In [1]: import numpy as np

In [2]: from numpy import linalg as LA

In [3]: np.set_printoptions(suppress=True, linewidth=140)

In [4]: J = np.load("sample2.npy")

In [5]: J.round(1)
Out[5]: 
array([[ 1. ,  0. ,  0. ,  0. ,  0. ,  0. ,  0. ,  0. ],
       [ 0. ,  1. ,  0. ,  0. ,  0. ,  0. ,  0. ,  0. ],
       [ 0. ,  0. ,  1. ,  0. ,  0. ,  0. ,  0. ,  0. ],
       [ 0. ,  0. ,  0. ,  0.1,  0. ,  1. ,  0. ,  0. ],
       [ 0. ,  0. ,  0. ,  0. ,  1. ,  0. ,  0. ,  0. ],
       [ 0. ,  0. ,  0. , -1. ,  0. ,  0.1,  0. ,  0. ],
       [ 0. ,  0. ,  0. ,  0. ,  0. ,  0. ,  1. ,  0. ],
       [ 0. ,  0. ,  0. ,  0. ,  0. ,  0. ,  0. ,  1. ]])

In [6]: # columns are unit length and at right angles

In [7]: x = np.array([9, 4, 4, 2, 7, 4, 9, 8])

In [8]: round(LA.det(J), 1)
Out[8]: np.float64(1.0)

In [9]: 8 - LA.matrix_rank(J - np.eye(8), tol=1e-8)
Out[9]: np.int64(6)

In [10]: np.round(np.sort(np.abs(np.degrees(np.angle(LA.eigvals(J))))), 1)
Out[10]: array([ 0.,  0.,  0.,  0.,  0.,  0., 87., 87.])

In [11]: np.round(LA.inv(J), 1)
Out[11]: 
array([[ 1. ,  0. ,  0. ,  0. ,  0. ,  0. ,  0. ,  0. ],
       [ 0. ,  1. ,  0. ,  0. ,  0. ,  0. ,  0. ,  0. ],
       [ 0. ,  0. ,  1. ,  0. ,  0. ,  0. ,  0. ,  0. ],
       [-0. , -0. , -0. ,  0.1, -0. , -1. , -0. , -0. ],
       [ 0. ,  0. ,  0. ,  0. ,  1. ,  0. ,  0. ,  0. ],
       [ 0. ,  0. ,  0. ,  1. ,  0. ,  0.1,  0. ,  0. ],
       [ 0. ,  0. ,  0. ,  0. ,  0. ,  0. ,  1. ,  0. ],
       [ 0. ,  0. ,  0. ,  0. ,  0. ,  0. ,  0. ,  1. ]])

In [12]: r0 = np.array([4, 2, 0, 4, 2, -3, -4, -1])

In [13]: other = J + np.outer(r0, np.eye(8)[2])

In [14]: other.round(1)
Out[14]: 
array([[ 1. ,  0. ,  4. ,  0. ,  0. ,  0. ,  0. ,  0. ],
       [ 0. ,  1. ,  2. ,  0. ,  0. ,  0. ,  0. ,  0. ],
       [ 0. ,  0. ,  1. ,  0. ,  0. ,  0. ,  0. ,  0. ],
       [ 0. ,  0. ,  4. ,  0.1,  0. ,  1. ,  0. ,  0. ],
       [ 0. ,  0. ,  2. ,  0. ,  1. ,  0. ,  0. ,  0. ],
       [ 0. ,  0. , -3. , -1. ,  0. ,  0.1,  0. ,  0. ],
       [ 0. ,  0. , -4. ,  0. ,  0. ,  0. ,  1. ,  0. ],
       [ 0. ,  0. , -1. ,  0. ,  0. ,  0. ,  0. ,  1. ]])

In [15]: round(float(LA.det(other) / LA.det(J)), 1), round(1 + LA.solve(J, r0)[2], 1)
Out[15]: (1.0, np.float64(1.0))

In [16]: LA.matrix_rank(other - J)
Out[16]: np.int64(1)

In [17]: LA.matrix_rank(LA.inv(other) - LA.inv(J), tol=1e-8)
Out[17]: np.int64(1)

In [18]: (LA.matrix_power((J != 0) + (J.T != 0) + np.eye(8), 8) > 0).astype(int)
Out[18]: 
array([[1, 0, 0, 0, 0, 0, 0, 0],
       [0, 1, 0, 0, 0, 0, 0, 0],
       [0, 0, 1, 0, 0, 0, 0, 0],
       [0, 0, 0, 1, 0, 1, 0, 0],
       [0, 0, 0, 0, 1, 0, 0, 0],
       [0, 0, 0, 1, 0, 1, 0, 0],
       [0, 0, 0, 0, 0, 0, 1, 0],
       [0, 0, 0, 0, 0, 0, 0, 1]])

In [19]: np.round(np.sort(LA.eigvals(J).real), 1)
Out[19]: array([0.1, 0.1, 1. , 1. , 1. , 1. , 1. , 1. ])

In [20]: x = np.array([-1, 2, 3, 3, 0, -1, 0, 1])

In [21]: rhs = J @ x

In [22]: coef, lr = np.zeros(8), 1 / LA.norm(J, 2) ** 2

In [23]: for i in range(50):
    ...:     coef -= lr * J.T @ (J @ coef - rhs)
    ...:     if i % 10 == 0: print(i, round(LA.norm(J @ coef - rhs), 1))
    ...: 
0 0.0
10 0.0
20 0.0
30 0.0
40 0.0

In [24]: np.round(LA.cond(J), 1)
Out[24]: np.float64(1.0)

In [25]: coef
Out[25]: array([-1.,  2.,  3.,  3.,  0., -1.,  0.,  1.])

In [26]: K = np.loadtxt("case19.csv", delimiter=",")

In [27]: K
Out[27]: 
array([[-0.3, -1.6, -1.8,  0.7, -0.1,  0.5, 23. ],
       [ 0.5, -2.6,  0.3, -0.1,  0.1, -0.8,  8. ],
       [-0.3, -0.5, -0.4,  0.7,  0. , -1.1,  3. ],
       [-0.4, -0.6, -1. ,  0.5,  1.2,  0.5,  7. ],
       [-2.1,  0. ,  0. , -1.2,  2.2,  1.5, 11. ],
       [ 0.7, -1.4, -1.4, -1.3, -1.5, -0.1,  2. ],
       [-0.1,  0.3, -1.8,  1. ,  1. , -1.3, -2. ],
       [-0.1,  0.4, -0.2,  2.4,  0.9, -1.9,  7. ],
       [ 1. , -0.2, -0.7, -1.4, -0.2,  0.8,  0. ],
       [ 0.6,  1.2, -0.4,  0.4,  0.2, -0.2,  6. ]])

In [28]: other = np.c_[K[:, :2] @ np.array([[6, 5], [-3, -7]]), np.array([-7, 9, 6, -6, 1, -4, 6, -1, 4, 0])]

In [29]: other.round(1) + 0
Out[29]: 
array([[  3. ,   9.7,  -7. ],
       [ 10.8,  20.7,   9. ],
       [ -0.3,   2. ,   6. ],
       [ -0.6,   2.2,  -6. ],
       [-12.6, -10.5,   1. ],
       [  8.4,  13.3,  -4. ],
       [ -1.5,  -2.6,   6. ],
       [ -1.8,  -3.3,  -1. ],
       [  6.6,   6.4,   4. ],
       [  0. ,  -5.4,   0. ]])

In [30]: np.round(LA.norm(LA.qr(K)[0].T @ other, axis=0) ** 2 / ((other ** 2).sum(axis=0) + 1e-12), 1)
Out[30]: array([1. , 1. , 0.7])

In [31]: LA.matrix_rank(other)
Out[31]: np.int64(3)

In [32]: E = np.load("w.npy")

In [33]: E
Out[33]: 
array([[ 0.,  0., -2., -1.,  3., -8.,  4., -3.,  8.,  3.],
       [ 1., -1.,  2.,  1., -5., -7., -5., -8.,  6.,  2.],
       [ 2., -2.,  0.,  2.,  2.,  4., -4., -3.,  1., -8.],
       [ 1.,  1.,  0., -2.,  2.,  7.,  0., -2.,  6.,  8.],
       [ 0.,  0.,  0.,  0., -1., -3., -3., -2., -3., -1.],
       [ 0.,  0.,  0.,  0.,  0.,  2.,  3.,  2., -3.,  2.],
       [ 0.,  0.,  0.,  0.,  2.,  3., -2.,  0.,  3.,  2.],
       [ 0.,  0.,  0.,  0.,  3.,  0., -3., -1.,  0.,  3.],
       [ 0.,  0.,  0.,  0.,  1., -1., -2.,  3.,  2., -1.],
       [ 0.,  0.,  0.,  0., -2., -1.,  3.,  0.,  3.,  3.]])

In [34]: left, sv, vt = LA.svd(E, full_matrices=False)

In [35]: np.round(np.cumsum(sv ** 2) / np.sum(sv ** 2), 1)
Out[35]: array([0.4, 0.7, 0.8, 0.9, 1. , 1. , 1. , 1. , 1. , 1. ])

In [36]: np.round(left.T @ left, 1) + 0
Out[36]: 
array([[1., 0., 0., 0., 0., 0., 0., 0., 0., 0.],
       [0., 1., 0., 0., 0., 0., 0., 0., 0., 0.],
       [0., 0., 1., 0., 0., 0., 0., 0., 0., 0.],
       [0., 0., 0., 1., 0., 0., 0., 0., 0., 0.],
       [0., 0., 0., 0., 1., 0., 0., 0., 0., 0.],
       [0., 0., 0., 0., 0., 1., 0., 0., 0., 0.],
       [0., 0., 0., 0., 0., 0., 1., 0., 0., 0.],
       [0., 0., 0., 0., 0., 0., 0., 1., 0., 0.],
       [0., 0., 0., 0., 0., 0., 0., 0., 1., 0.],
       [0., 0., 0., 0., 0., 0., 0., 0., 0., 1.]])

In [37]: (sv > 1e-8).sum()
Out[37]: np.int64(10)

In [38]: np.round(np.abs(vt[0]), 1) + 0
Out[38]: array([0. , 0. , 0. , 0. , 0.1, 0.5, 0. , 0.4, 0.6, 0.4])

In [39]: round(np.sqrt((sv ** 2).sum()), 1), np.round(LA.norm(E), 1)
Out[39]: (np.float64(29.1), np.float64(29.1))

In [40]: sv.round(1)
Out[40]: array([18.1, 15. , 12.4,  8.8,  6.1,  4.5,  1.7,  0.8,  0.5,  0.1])

In [41]: left.shape, sv.shape, vt.shape
Out[41]: ((10, 10), (10,), (10, 10))

In [42]: np.round(vt @ vt.T, 1) + 0
Out[42]: 
array([[1., 0., 0., 0., 0., 0., 0., 0., 0., 0.],
       [0., 1., 0., 0., 0., 0., 0., 0., 0., 0.],
       [0., 0., 1., 0., 0., 0., 0., 0., 0., 0.],
       [0., 0., 0., 1., 0., 0., 0., 0., 0., 0.],
       [0., 0., 0., 0., 1., 0., 0., 0., 0., 0.],
       [0., 0., 0., 0., 0., 1., 0., 0., 0., 0.],
       [0., 0., 0., 0., 0., 0., 1., 0., 0., 0.],
       [0., 0., 0., 0., 0., 0., 0., 1., 0., 0.],
       [0., 0., 0., 0., 0., 0., 0., 0., 1., 0.],
       [0., 0., 0., 0., 0., 0., 0., 0., 0., 1.]])
